>>> import numpy as np
>>> from numpy import linalg as LA
>>> np.set_printoptions(precision=3, suppress=True, linewidth=140, sign=" ")
>>> X = np.load("block14.npy")
>>> X
array([[-0.188,  0.215, -0.209,  0.141],
       [-0.344, -0.035,  0.275,  0.094],
       [-0.125,  0.087, -0.083,  0.214],
       [ 0.063, -0.17 , -0.096, -0.027],
       [-0.438, -0.668,  0.131,  0.047],
       [-0.344,  0.599,  0.036,  0.394],
       [-0.313, -0.036, -0.835, -0.299],
       [ 0.563, -0.222, -0.269,  0.561],
       [ 0.063, -0.001, -0.263,  0.194],
       [ 0.313,  0.247,  0.087, -0.57 ]])
>>> idx = X[:, 0] > np.median(X[:, 0])
>>> r0 = X[idx].mean(axis=0) - X[~idx].mean(axis=0)
>>> print((((X - X.mean(axis=0)) @ r0 > 0) == idx).mean())
0.9
>>> print(r0)
[ 0.5   -0.027 -0.004 -0.001]
>>> gram = np.cov(X, rowvar=False)
>>> X.std(axis=0)
array([ 0.307,  0.316,  0.291,  0.307])
>>> m1 = np.loadtxt("out19.csv", delimiter=",")
>>> m1
array([[-0.188, -0.643,  0.206, -0.258,  0.556, -0.337,  0.142],
       [-0.031, -0.37 ,  0.649, -0.149, -0.494,  0.419,  0.001],
       [ 0.5  , -0.183, -0.398, -0.446, -0.152,  0.154,  0.559],
       [-0.469,  0.073, -0.311, -0.69 , -0.057,  0.199, -0.399],
       [ 0.125,  0.28 ,  0.286, -0.368, -0.363, -0.746, -0.003],
       [ 0.219, -0.564, -0.376,  0.213, -0.36 , -0.247, -0.507],
       [ 0.656,  0.124,  0.242, -0.235,  0.4  ,  0.173, -0.501]])
>>> vec = np.array([3, 1, 3, 2, 3, 1, 2])
>>> h1 = np.maximum(m1 @ vec, 0)
>>> np.tanh(m1 @ vec)
array([ 0.471,  0.123,  0.05 , -1.   , -0.787, -0.995,  0.991])
>>> np.maximum(m1 @ (3 * vec), 0)
array([ 1.535,  0.37 ,  0.15 ,  0.   ,  0.   ,  0.   ,  8.156])
>>> m1 * (h1 > 1e-9)[:, None]
array([[-0.188, -0.643,  0.206, -0.258,  0.556, -0.337,  0.142],
       [-0.031, -0.37 ,  0.649, -0.149, -0.494,  0.419,  0.001],
       [ 0.5  , -0.183, -0.398, -0.446, -0.152,  0.154,  0.559],
       [-0.   ,  0.   , -0.   , -0.   , -0.   ,  0.   , -0.   ],
       [ 0.   ,  0.   ,  0.   , -0.   , -0.   , -0.   , -0.   ],
       [ 0.   , -0.   , -0.   ,  0.   , -0.   , -0.   , -0.   ],
       [ 0.656,  0.124,  0.242, -0.235,  0.4  ,  0.173, -0.501]])
>>> vec = np.array([4, 6, 0, 2, 8, 7, 0])
>>> print(np.sort(np.abs(np.degrees(np.angle(LA.eigvals(m1))))))
[   0.      91.227   91.227  150.042  150.042  172.012  172.012]
>>> np.round(m1.T @ (m1 @ vec), 3) + 0
array([ 4.,  6.,  0.,  2.,  8.,  7.,  0.])
>>> print(round(LA.det(m1), 3))
1.0
>>> print([p for p in range(1, 25) if np.allclose(LA.matrix_power(m1, p), np.eye(7))])
[]
>>> round(LA.norm(vec), 3), np.round(LA.norm(m1 @ vec), 3)
(np.float64(13.0), np.float64(13.0))
>>> print(LA.inv(m1))
[[-0.187 -0.031  0.5   -0.469  0.125  0.219  0.656]
 [-0.643 -0.37  -0.183  0.073  0.28  -0.564  0.124]
 [ 0.206  0.649 -0.398 -0.311  0.286 -0.376  0.242]
 [-0.258 -0.149 -0.446 -0.69  -0.368  0.213 -0.235]
 [ 0.556 -0.494 -0.152 -0.057 -0.363 -0.36   0.4  ]
 [-0.337  0.419  0.154  0.199 -0.746 -0.247  0.173]
 [ 0.142  0.001  0.559 -0.399 -0.003 -0.507 -0.501]]
>>> rng = np.random.default_rng(88)
>>> idx = rng.permutation(7)
>>> idx
array([ 0,  3,  2,  1,  5,  6,  4])
>>> other = m1[idx][:, idx]
>>> round(float(LA.det(other)), 3), np.round(LA.det(m1[idx]), 3)
(1.0, np.float64(-1.0))
>>> print(np.diag(other))
[-0.188 -0.69  -0.398 -0.37  -0.247 -0.501 -0.363]
>>> round(float(np.trace(other)), 3)
-2.756
>>> other
array([[-0.188, -0.258,  0.206, -0.643, -0.337,  0.142,  0.556],
       [-0.469, -0.69 , -0.311,  0.073,  0.199, -0.399, -0.057],
       [ 0.5  , -0.446, -0.398, -0.183,  0.154,  0.559, -0.152],
       [-0.031, -0.149,  0.649, -0.37 ,  0.419,  0.001, -0.494],
       [ 0.219,  0.213, -0.376, -0.564, -0.247, -0.507, -0.36 ],
       [ 0.656, -0.235,  0.242,  0.124,  0.173, -0.501,  0.4  ],
       [ 0.125, -0.368,  0.286,  0.28 , -0.746, -0.003, -0.363]])
>>> np.sort(np.abs(LA.eigvals(other)))
array([ 1.,  1.,  1.,  1.,  1.,  1.,  1.])
>>> idx = rng.permutation(7)
>>> other = m1[:, idx] * rng.choice([-1, 1], 7)
>>> other
array([[ 0.206,  0.337, -0.643, -0.142,  0.188,  0.258,  0.556],
       [ 0.649, -0.419, -0.37 , -0.001,  0.031,  0.149, -0.494],
       [-0.398, -0.154, -0.183, -0.559, -0.5  ,  0.446, -0.152],
       [-0.311, -0.199,  0.073,  0.399,  0.469,  0.69 , -0.057],
       [ 0.286,  0.746,  0.28 ,  0.003, -0.125,  0.368, -0.363],
       [-0.376,  0.247, -0.564,  0.507, -0.219, -0.213, -0.36 ],
       [ 0.242, -0.173,  0.124,  0.501, -0.656,  0.235,  0.4  ]])
>>> left, _, Vt = LA.svd(m1.T @ other)
>>> print(np.round(LA.lstsq(m1, other)[0], 3) + 0)
[[ 0.  0.  0.  0. -1.  0.  0.]
 [ 0.  0.  1.  0.  0.  0.  0.]
 [ 1.  0.  0.  0.  0.  0.  0.]
 [ 0.  0.  0.  0.  0. -1.  0.]
 [ 0.  0.  0.  0.  0.  0.  1.]
 [ 0. -1.  0.  0.  0.  0.  0.]
 [ 0.  0.  0. -1.  0.  0.  0.]]
